$ python -q
>>> import numpy as np
>>> from numpy import linalg as LA
>>> np.set_printoptions(suppress=True, linewidth=120)
>>> sv = 10 * 0.9 ** np.arange(9)
>>> rng = np.random.default_rng(76571)
>>> mat = rng.normal(size=(25, 9)) * rng.permutation(sv)
>>> print(mat.round(2))
[[ -4.11  -7.65   4.72   1.84  -1.29  10.7   -1.52  -4.33  -8.18]
 [ 10.81   1.96  -3.7   -1.4    3.13   3.52   3.92  -0.14 -14.04]
 [ 12.21   2.72  -6.22   8.91   4.29   1.63  -2.    -0.53  -6.92]
 [-10.4    2.39   1.58   0.39  -0.23   2.96  -3.67   8.49  -8.17]
 [  8.75  -6.1   -3.68   1.77   3.42 -14.32   0.2   -6.93  -8.13]
 [ -2.44  -9.09  -2.98  -1.24   6.86  -5.76  -1.2    2.03 -10.08]
 [ 13.     4.24  -1.57 -12.2   -4.88 -15.78  -8.06   5.68  17.39]
 [ -5.6   -0.86  -9.47  -0.29   4.28   4.85   3.03  -5.39 -17.6 ]
 [ -5.22   4.23   3.25  -0.64   1.38  -2.15   2.61   4.03  -4.43]
 [ -1.84   2.37   0.15  -1.09 -10.56   6.87   1.95   4.98   4.63]
 [ -6.35  -4.19  11.43   2.45  -9.31 -11.36  -0.78  -5.86  -5.74]
 [  5.62  -1.5   -1.51  -1.29  -5.24  -1.1    0.78   5.41  16.52]
 [  8.6  -16.37  -2.67 -12.21  -0.09  -1.34  -5.71  -7.33  -3.51]
 [  1.67  -1.3   -7.41   3.76  -1.63  -0.11  -2.44  -4.95  16.79]
 [  6.81  -5.19   5.28  -1.71  -3.77  -3.82   8.49   5.76   4.35]
 [-21.47 -11.32   0.21   5.64   5.23  -6.87   1.13  -3.21  12.08]
 [-10.97  -5.94  -1.07   2.92   4.08   3.2    2.91   5.73  -1.41]
 [ 17.82  -9.3    3.3   -3.59   0.82  -2.97  -6.95   4.29   4.94]
 [ -4.79   1.7    6.51   3.28  -2.7    2.46  -1.44   4.36  -2.44]
 [  6.73   0.49   3.31   2.98  -7.93   2.32  -3.68   5.87  -0.02]
 [-10.19  -4.08  -6.75  13.91  -2.64   3.04  -2.12  -1.93  -9.48]
 [-11.74   4.1   -3.17  -2.84   2.18 -10.59   0.45   6.72   2.07]
 [  5.    -0.32  -8.39 -12.28  -0.17   3.1   -3.48   3.91   7.54]
 [ 12.27   9.88   6.16  -0.53  -3.05  -1.83   3.68  -3.88  -9.68]
 [ -1.88  -1.68  10.95   3.66   4.32   3.69  -6.03  11.82  33.21]]
>>> cov = mat.T @ mat
>>> print(np.allclose(cov, cov.T))
True
>>> Xc = mat - mat.mean(axis=0)
>>> V = LA.svd(Xc)[2][:2]
>>> out = Xc - Xc @ V.T @ V
>>> print(LA.norm(out, axis=1).round(6).argmax())
10
>>> print(np.round((Xc @ V.T).std(axis=0), 2))
[12.23 10.06]
>>> print(np.round(np.cov(Xc @ V.T, rowvar=False), 2) + 0)
[[155.82   0.  ]
 [  0.   105.49]]
>>> print(np.round(np.diag(V.T @ V), 2))
[0.85 0.01 0.02 0.11 0.01 0.03 0.02 0.06 0.89]
>>> print(np.round(LA.norm(out) / LA.norm(Xc), 2))
0.64
>>> cov = np.cov(mat, rowvar=False)
>>> print(np.round(LA.eigvalsh(cov)[::-1], 2))
[155.82 105.49  51.    38.7   31.55  25.35  18.48  11.43   8.47]
>>> print(np.round(np.median(mat, axis=0), 2))
[-1.84 -1.3  -1.07 -0.29 -0.17 -0.11 -1.2   3.91 -2.44]
>>> print(np.round(np.polyfit(mat[:, 0], mat[:, 5], 1), 2))
[-0.08 -1.15]
>>> x0 = np.array([-2, -2, 2, 1, -2, -2, -2, -2, -1])
>>> rhs = mat @ x0
>>> coef, lr = np.zeros(9), 1 / LA.norm(mat, 2) ** 2
>>> for i in range(30):
...     coef -= lr * mat.T @ (mat @ coef - rhs)
...     if i % 5 == 0: print(i, round(LA.norm(mat @ coef - rhs), 2))
... 
0 113.22
5 37.22
10 18.9
15 11.62
20 7.66
25 5.18
>>> print(np.round(LA.cond(mat), 2))
3.93
>>> data = 0.5 ** np.abs(np.subtract.outer(np.arange(8), np.arange(8)))
>>> print(data.round(2))
[[1.   0.5  0.25 0.12 0.06 0.03 0.02 0.01]
 [0.5  1.   0.5  0.25 0.12 0.06 0.03 0.02]
 [0.25 0.5  1.   0.5  0.25 0.12 0.06 0.03]
 [0.12 0.25 0.5  1.   0.5  0.25 0.12 0.06]
 [0.06 0.12 0.25 0.5  1.   0.5  0.25 0.12]
 [0.03 0.06 0.12 0.25 0.5  1.   0.5  0.25]
 [0.02 0.03 0.06 0.12 0.25 0.5  1.   0.5 ]
 [0.01 0.02 0.03 0.06 0.12 0.25 0.5  1.  ]]
>>> def softmax(z):
...     e = np.exp(z - z.max(axis=-1, keepdims=True))
...     return e / e.sum(axis=-1, keepdims=True)
... 
>>> print(np.round(softmax(data[7]), 2))
[0.09 0.09 0.09 0.1  0.1  0.12 0.15 0.25]
>>> print(np.round(softmax(data[7] + 2), 2))
[0.09 0.09 0.09 0.1  0.1  0.12 0.15 0.25]
>>> att = data @ data.T / np.sqrt(8)
>>> print(np.round(softmax(att + np.triu(np.full(att.shape, -np.inf), 1)), 2))
[[1.   0.   0.   0.   0.   0.   0.   0.  ]
 [0.46 0.54 0.   0.   0.   0.   0.   0.  ]
 [0.29 0.34 0.38 0.   0.   0.   0.   0.  ]
 [0.2  0.23 0.27 0.3  0.   0.   0.   0.  ]
 [0.16 0.17 0.19 0.22 0.25 0.   0.   0.  ]
 [0.13 0.14 0.15 0.17 0.19 0.22 0.   0.  ]
 [0.11 0.12 0.12 0.13 0.15 0.17 0.19 0.  ]
 [0.1  0.1  0.11 0.11 0.12 0.14 0.15 0.16]]
>>> print(softmax(att).round(6).argmax(axis=1))
[0 1 2 3 4 5 6 7]
>>> print(np.round(softmax(att), 2))
[[0.16 0.15 0.14 0.12 0.11 0.11 0.1  0.1 ]
 [0.14 0.16 0.15 0.13 0.11 0.11 0.1  0.1 ]
 [0.12 0.14 0.16 0.14 0.12 0.11 0.1  0.1 ]
 [0.11 0.12 0.14 0.16 0.14 0.12 0.11 0.1 ]
 [0.1  0.11 0.12 0.14 0.16 0.14 0.12 0.11]
 [0.1  0.1  0.11 0.12 0.14 0.16 0.14 0.12]
 [0.1  0.1  0.11 0.11 0.13 0.15 0.16 0.14]
 [0.1  0.1  0.11 0.11 0.12 0.14 0.15 0.16]]
>>> ev, V = LA.eigh(data)
>>> print(np.round(LA.svd(data, compute_uv=False), 2))
[2.57 1.77 1.15 0.78 0.57 0.45 0.38 0.34]
>>> print(np.round(LA.eigvalsh(data @ data), 2))
[0.12 0.14 0.2  0.32 0.6  1.32 3.13 6.61]
>>> print(np.abs(V[:, -1]).round(6).argmax())
3
>>> f, v = data[5], data[3]
>>> print(round(f @ f, 2))
1.65
>>> pr = (f @ v) / (f @ f) * f
>>> print(pr.round(2))
[0.02 0.03 0.07 0.14 0.28 0.55 0.28 0.14]
>>> print(np.round(v - pr, 2))
[ 0.11  0.22  0.43  0.86  0.22 -0.3  -0.15 -0.08]
>>> print(round(LA.norm(f + v) ** 2 + LA.norm(f - v) ** 2, 2))
6.61
>>> print(LA.matrix_rank(np.outer(f, v)))
1
>>> z = rng.permutation(8)
>>> print(z)
[1 3 0 6 5 7 4 2]
>>> out = data[z][:, z]
>>> print(np.round(np.sort(np.abs(LA.eigvals(out))), 2))
[0.34 0.38 0.45 0.57 0.78 1.15 1.77 2.57]
>>> print(np.diag(out))
[1. 1. 1. 1. 1. 1. 1. 1.]
>>> print(out.round(2))
[[1.   0.25 0.5  0.03 0.06 0.02 0.12 0.5 ]
 [0.25 1.   0.12 0.12 0.25 0.06 0.5  0.5 ]
 [0.5  0.12 1.   0.02 0.03 0.01 0.06 0.25]
 [0.03 0.12 0.02 1.   0.5  0.5  0.25 0.06]
 [0.06 0.25 0.03 0.5  1.   0.25 0.5  0.12]
 [0.02 0.06 0.01 0.5  0.25 1.   0.12 0.03]
 [0.12 0.5  0.06 0.25 0.5  0.12 1.   0.25]
 [0.5  0.5  0.25 0.06 0.12 0.03 0.25 1.  ]]
>>> print(np.trace(out))
8.0
